% ipython --no-banner

In [1]: import numpy as np

In [2]: np.set_printoptions(precision=2, suppress=True, linewidth=200)

In [3]: def rd(a):
   ...:     return np.round(a, 2) + 0
   ...: 

In [4]: m1 = np.loadtxt("layer15.csv", delimiter=",")

In [5]: print(m1)
[[ 0.  0.  3.  3.]
 [ 0. -2.  3. -2.]
 [ 3.  3.  4.  0.]
 [ 3. -2.  0. -4.]]

In [6]: ev, V = np.linalg.eigh(m1)

In [7]: x = np.array([-7, 5, 3, -3])

In [8]: rd(np.linalg.eigvalsh(m1[1:, 1:]))
Out[8]: array([-5.54, -1.77,  5.31])

In [9]: rd(V * np.abs(ev) @ V.T)
Out[9]: 
array([[ 3.66,  0.63,  1.33, -1.57],
       [ 0.63,  3.77,  0.48,  1.47],
       [ 1.33,  0.48,  5.64,  0.41],
       [-1.57,  1.47,  0.41,  4.92]])

In [10]: print(x @ m1 @ x)
100.0

In [11]: (np.sign(V[:, -1].round(6)) == np.sign(V[0, -1].round(6))).astype(int)
Out[11]: array([1, 1, 1, 1])

In [12]: np.abs(m1).sum(axis=1).max(), rd(np.abs(ev).max())
Out[12]: (np.float64(10.0), np.float64(6.5))

In [13]: x = np.array([1, 2, 2, 1])

In [14]: np.einsum("ij,j->i", m1, x)
Out[14]: array([ 9.,  0., 17., -5.])

In [15]: print(np.linalg.norm(m1 @ x) <= np.linalg.norm(m1, 2) * np.linalg.norm(x) + 1e-9)
True

In [16]: m1 * x
Out[16]: 
array([[ 0.,  0.,  6.,  3.],
       [ 0., -4.,  6., -2.],
       [ 3.,  6.,  8.,  0.],
       [ 3., -4.,  0., -4.]])

In [17]: print((m1 @ x).argmax())
2

In [18]: print(m1 @ np.eye(4)[3])
[ 3. -2.  0. -4.]

In [19]: (m1 * x).sum(axis=1)
Out[19]: array([ 9.,  0., 17., -5.])

In [20]: np.sign((m1 @ x).round(6))
Out[20]: array([ 1.,  0.,  1., -1.])
